>>> import numpy as np
>>> np.set_printoptions(precision=2, suppress=True, linewidth=140)
>>> rd = lambda a: np.round(a, 2) + 0
>>> data = np.load("run4.npy")
>>> rd(data)
array([[ 0.11, -0.05, -0.07, -0.23,  0.19],
       [-0.05,  0.03,  0.03,  0.12, -0.09],
       [-0.07,  0.03,  0.04,  0.14, -0.12],
       [-0.23,  0.12,  0.14,  0.49, -0.4 ],
       [ 0.19, -0.09, -0.12, -0.4 ,  0.33]])
>>> w, V = np.linalg.eigh(data)
>>> x = np.array([1, 3, 0, 3, 0])
>>> rd(V * np.abs(w) @ V.T)
array([[ 0.11, -0.05, -0.07, -0.23,  0.19],
       [-0.05,  0.03,  0.03,  0.12, -0.09],
       [-0.07,  0.03,  0.04,  0.14, -0.12],
       [-0.23,  0.12,  0.14,  0.49, -0.4 ],
       [ 0.19, -0.09, -0.12, -0.4 ,  0.33]])
>>> rd(x @ data @ x)
np.float64(5.13)
>>> (np.sign(V[:, -1].round(6)) == np.sign(V[0, -1].round(6))).astype(int)
array([1, 0, 0, 0, 1])
>>> np.linalg.lstsq(data[:-1].T, data[-1])[2]
np.int32(1)
>>> np.unique(data.round(6), axis=0).shape
(5, 5)
>>> rd(np.trace(np.linalg.pinv(data) @ data))
np.float64(1.0)
>>> np.allclose(data[:-1].T @ np.linalg.lstsq(data[:-1].T, data[-1])[0], data[-1])
True
>>> np.abs(np.diag(np.linalg.qr(data)[1])) > 1e-9
array([ True, False, False, False, False])
>>> u, g = data[2], data[0]
>>> rd(u @ u)
np.float64(0.04)
>>> pr = (u @ g) / (u @ u) * u
>>> rd(pr)
array([ 0.11, -0.05, -0.07, -0.23,  0.19])
>>> [round(float(x), 2) for x in np.linalg.svd(data, compute_uv=False)[:3]]
[1.0, 0.0, 0.0]
>>> np.linalg.matrix_rank(data, rtol=0.1)
np.int64(1)
>>> np.linalg.cond(data) > 100
np.True_
>>> rd(np.linalg.norm(data, 2) / np.linalg.norm(data))
np.float64(1.0)
>>> X = np.array([[1.2, 0.0], [-1.3, -2.3], [0.3, 0.5]])
>>> rng = np.random.default_rng(9251)
>>> X[1] = X[0] + 0.02 * rng.normal(size=2)
>>> rd(X)
array([[1.2 , 0.  ],
       [1.19, 0.04],
       [0.3 , 0.5 ]])
>>> hat = X @ np.linalg.solve(X.T @ X, X.T)
>>> rd(np.linalg.eigvalsh(hat))
array([0., 1., 1.])
>>> rd(hat)
array([[ 0.52,  0.5 , -0.04],
       [ 0.5 ,  0.49,  0.04],
       [-0.04,  0.04,  1.  ]])
>>> np.allclose(hat @ hat, hat)
True
>>> np.trace(hat)
np.float64(2.0)
>>> np.linalg.matrix_rank(np.eye(3) - hat)
np.int64(1)
>>> out = X + rng.integers(-2, 3, (3, 1)) @ rng.integers(-2, 3, (1, 2))
>>> rd(out)
array([[ 3.2 ,  1.  ],
       [ 1.19,  0.04],
       [-3.7 , -1.5 ]])
>>> np.abs(out - X).sum(axis=1)
array([3., 0., 6.])
>>> np.linalg.matrix_rank(out - X, tol=1e-8)
np.int64(1)
>>> x = np.array([1, 2])
>>> target = out @ x
>>> rd(np.linalg.solve(out.T @ out, out.T @ target))
array([1., 2.])
>>> rd(target)
array([ 5.2 ,  1.27, -6.7 ])
>>> rd(np.linalg.lstsq(out, target)[0])
array([1., 2.])
>>> target = target + 0.02 * rng.normal(size=3)
>>> rd(target)
array([ 5.21,  1.26, -6.67])
>>> coef, *_ = np.linalg.lstsq(out, target)
>>> [round(float(np.linalg.norm(np.linalg.solve(out.T @ out + lam * np.eye(2), out.T @ target))), 2) for lam in (0, 1, 10, 100)]
[2.23, 1.56, 1.18, 0.35]
>>> rd(np.linalg.norm(target - out @ coef))
np.float64(0.03)
>>> coef.round()
array([1., 2.])
>>> mat = np.load("dump.npy")
>>> mat
array([[-2.,  0.,  0.,  0.],
       [ 0., 23.,  0., 15.],
       [ 0.,  0., -2.,  0.],
       [ 0., 15.,  0.,  7.]])
>>> hat = np.triu(np.array([[3, -1, -2, -1], [-1, 0, 1, 3], [3, 2, 1, -1], [-3, -3, 0, 2]]), 1) + np.eye(4)
>>> out = hat @ mat @ np.linalg.inv(hat)
>>> np.linalg.matrix_rank(out)
np.int64(4)
>>> out
array([[  -2.,  -40.,   40.,  136.],
       [   0.,   68.,  -70., -238.],
       [   0.,  -15.,   13.,   51.],
       [   0.,   15.,  -15.,  -53.]])
>>> hat @ mat - mat @ hat
array([[  0., -40.,   0., -24.],
       [  0.,  45., -25., -48.],
       [  0., -15.,   0.,  -9.],
       [  0.,   0., -15., -45.]])
>>> F = np.load("layer10.npy")
>>> F
array([[0., 7., 0.],
       [7., 0., 0.],
       [0., 0., 0.]])
>>> U, sigma, Vh = np.linalg.svd(F)
>>> np.argmax(sigma[:-1] / (sigma[1:] + 1e-6)) + 1
np.int64(2)
>>> out = U[:, :2] @ np.diag(sigma[:2]) @ Vh[:2]
>>> np.abs(F - out).max()
np.float64(0.0)
>>> np.linalg.matrix_rank(F, rtol=0.05)
np.int64(2)
>>> rd(np.linalg.norm(F - out, 2)), sigma[2]
(np.float64(0.0), np.float64(0.0))
>>> np.linalg.matrix_rank(out)
np.int64(2)
>>> U, sigma, Vh = np.linalg.svd(F)
>>> V = Vh[:(sigma > 1e-8).sum()]
>>> x = F[1] + 4 * F[0] + rng.integers(2) * np.eye(3)[1]
>>> x
array([ 7., 29.,  0.])
>>> rd(np.linalg.norm(x - V.T @ V @ x))
np.float64(0.0)
>>> r = np.linalg.matrix_rank(F)
>>> r
np.int64(2)
>>> null = np.linalg.svd(F)[2][r:].T
>>> np.linalg.matrix_rank(F.T @ F), np.linalg.matrix_rank(F @ F.T)
(np.int64(2), np.int64(2))
>>> null.shape
(3, 1)
>>> np.allclose(F @ null, 0)
True
>>> [int(np.linalg.matrix_rank(F[:i])) for i in range(1, len(F) + 1)]
[1, 2, 2]
>>> F @ null
array([[0.],
       [0.],
       [0.]])
>>> w, V = np.linalg.eigh(F)
>>> x = np.array([2, -2, -3])
>>> rd(np.linalg.eigvalsh(F[1:, 1:]))
array([0., 0.])
>>> x @ F @ x
np.float64(-56.0)
>>> A = np.loadtxt("data.csv", delimiter=",")
>>> rd(A)
array([[ 0.99,  0.02, -0.11],
       [ 0.02,  0.98,  0.15],
       [-0.11,  0.15,  0.04]])
>>> out = A / np.linalg.norm(A, axis=1, keepdims=True)
>>> C2 = out @ out.T
>>> rd(C2)
array([[ 1.  ,  0.02, -0.57],
       [ 0.02,  1.  ,  0.81],
       [-0.57,  0.81,  1.  ]])
>>> np.argwhere(np.triu(np.abs(C2) > 0.95, 1))
array([], shape=(0, 2), dtype=int64)
>>> out = C2 + rng.integers(-2, 3, (3, 2)) @ rng.integers(-2, 3, (2, 3))
>>> rd(out)
array([[-5.  ,  1.02,  4.43],
       [-5.98,  0.  ,  4.81],
       [-0.57,  2.81,  2.  ]])
>>> rd(np.linalg.svd(out - C2, compute_uv=False))
array([10.63,  2.63,  0.  ])
>>> rd(out - C2)
array([[-6.,  1.,  5.],
       [-6., -1.,  4.],
       [ 0.,  2.,  1.]])
>>> u, g = A[0], A[2]
>>> rd(u @ g)
np.float64(-0.11)
>>> rd(u @ u)
np.float64(0.99)
>>> pr = (u @ g) / (u @ u) * u
>>> rd((g - pr) @ u)
np.float64(0.0)
>>> rd(np.linalg.norm(u + g) ** 2 + np.linalg.norm(u - g) ** 2)
np.float64(2.05)
>>> np.unravel_index(np.abs(A).argmax(), A.shape)
(np.int64(0), np.int64(0))
>>> rd(np.diff(A, axis=0))
array([[-0.97,  0.96,  0.26],
       [-0.12, -0.82, -0.12]])
>>> rd(np.linalg.svd(A, compute_uv=False))
array([1., 1., 0.])
>>> arr = np.array([[-5, 0, 0, 0], [0, 0, 0, 0], [0, 0, -2, 0], [0, 0, 0, 0]])
>>> w, V = np.linalg.eigh(A)
>>> x = np.array([2, 0, 0])
>>> rd(x @ A @ x / (x @ x)), rd(w[0]), w[-1]
(np.float64(0.99), np.float64(0.0), np.float64(1.0))
>>> rd(V * np.maximum(w, 0) @ V.T)
array([[ 0.99,  0.02, -0.11],
       [ 0.02,  0.98,  0.15],
       [-0.11,  0.15,  0.04]])
>>> rd(x @ A @ x)
np.float64(3.95)
>>> r = np.linalg.matrix_rank(arr)
>>> r
np.int64(2)
>>> null = np.linalg.svd(arr)[2][r:].T
>>> [int(np.linalg.matrix_rank(arr[:i])) for i in range(1, len(arr) + 1)]
[1, 1, 2, 2]
>>> null @ null.T
array([[0., 0., 0., 0.],
       [0., 1., 0., 0.],
       [0., 0., 0., 0.],
       [0., 0., 0., 1.]])
>>> [int(np.linalg.matrix_rank(arr[:, :j + 1])) for j in range(4)]
[1, 1, 2, 2]
>>> [int(np.linalg.matrix_rank(np.delete(arr, i, axis=0))) for i in range(4)]
[1, 2, 1, 2]
>>> m1 = np.load("case17.npy")
>>> rd(m1)
array([[0.29, 0.14, 0.21, 0.14, 0.21],
       [0.  , 0.5 , 0.25, 0.12, 0.12],
       [0.17, 0.25, 0.33, 0.17, 0.08],
       [0.12, 0.25, 0.38, 0.12, 0.12],
       [0.  , 0.29, 0.  , 0.43, 0.29]])
>>> rd(np.linalg.matrix_power(m1, 100))
array([[0.09, 0.33, 0.25, 0.18, 0.15],
       [0.09, 0.33, 0.25, 0.18, 0.15],
       [0.09, 0.33, 0.25, 0.18, 0.15],
       [0.09, 0.33, 0.25, 0.18, 0.15],
       [0.09, 0.33, 0.25, 0.18, 0.15]])
>>> rd(m1.sum(axis=1))
array([1., 1., 1., 1., 1.])
>>> pr = np.eye(5)[2]
>>> for _ in range(6):
...     pr = pr @ m1
...     print(pr.round(2))
... 
[0.17 0.25 0.33 0.17 0.08]
[0.12 0.3  0.27 0.17 0.14]
[0.1  0.32 0.25 0.18 0.15]
[0.09 0.32 0.25 0.18 0.15]
[0.09 0.33 0.25 0.18 0.15]
[0.09 0.33 0.25 0.18 0.15]
>>> U, sigma, Vh = np.linalg.svd(m1, full_matrices=False)
>>> np.allclose(U * sigma @ Vh, m1)
True
>>> rd(U.T @ m1 @ Vh.T)
array([[1.05, 0.  , 0.  , 0.  , 0.  ],
       [0.  , 0.43, 0.  , 0.  , 0.  ],
       [0.  , 0.  , 0.32, 0.  , 0.  ],
       [0.  , 0.  , 0.  , 0.12, 0.  ],
       [0.  , 0.  , 0.  , 0.  , 0.05]])
>>> (sigma > 1e-8).sum()
np.int64(5)
>>> rd(Vh @ Vh.T)
array([[1., 0., 0., 0., 0.],
       [0., 1., 0., 0., 0.],
       [0., 0., 1., 0., 0.],
       [0., 0., 0., 1., 0.],
       [0., 0., 0., 0., 1.]])
>>> rd(np.sqrt((sigma ** 2).sum())), rd(np.linalg.norm(m1))
(np.float64(1.18), np.float64(1.18))
>>> rd(sigma)
array([1.05, 0.43, 0.32, 0.12, 0.05])
>>> rd(U.T @ U)
array([[1., 0., 0., 0., 0.],
       [0., 1., 0., 0., 0.],
       [0., 0., 1., 0., 0.],
       [0., 0., 0., 1., 0.],
       [0., 0., 0., 0., 1.]])
>>> rd(np.cumsum(sigma ** 2) / np.sum(sigma ** 2))
array([0.79, 0.92, 0.99, 1.  , 1.  ])
>>> x = np.array([1, 0, 3, -2, -3])
>>> target = m1 @ x
>>> coef, lr = np.zeros(5), 1 / np.linalg.norm(m1, 2) ** 2
>>> for i in range(200):
...     coef -= lr * m1.T @ (m1 @ coef - target)
...     if i % 50 == 0: print(i, round(np.linalg.norm(m1 @ coef - target), 2))
... 
0 1.6
50 0.08
100 0.06
150 0.05
>>> rd(np.linalg.cond(m1))
np.float64(19.64)
>>> rd(coef)
array([ 0.7 , -0.15,  3.17, -2.26, -2.46])
>>> J = np.load("a.npy")
>>> J
array([[2., 1., 0.],
       [0., 2., 1.],
       [0., 0., 2.]])
>>> rd(np.linalg.norm(J, axis=1))
array([2.24, 2.24, 2.  ])
>>> np.linalg.norm(J, axis=1).argmax()
np.int64(0)
>>> rd(np.linalg.norm(J, "nuc"))
np.float64(6.25)
>>> rd(np.linalg.norm(J, axis=0))
array([2.  , 2.24, 2.24])
>>> rd(np.linalg.norm(J[1], 1)), rd(np.linalg.norm(J[1], np.inf))
(np.float64(3.0), np.float64(2.0))
>>> J[1] @ J[2]
np.float64(2.0)
>>> rd(np.linalg.norm(J, 2))
np.float64(2.76)
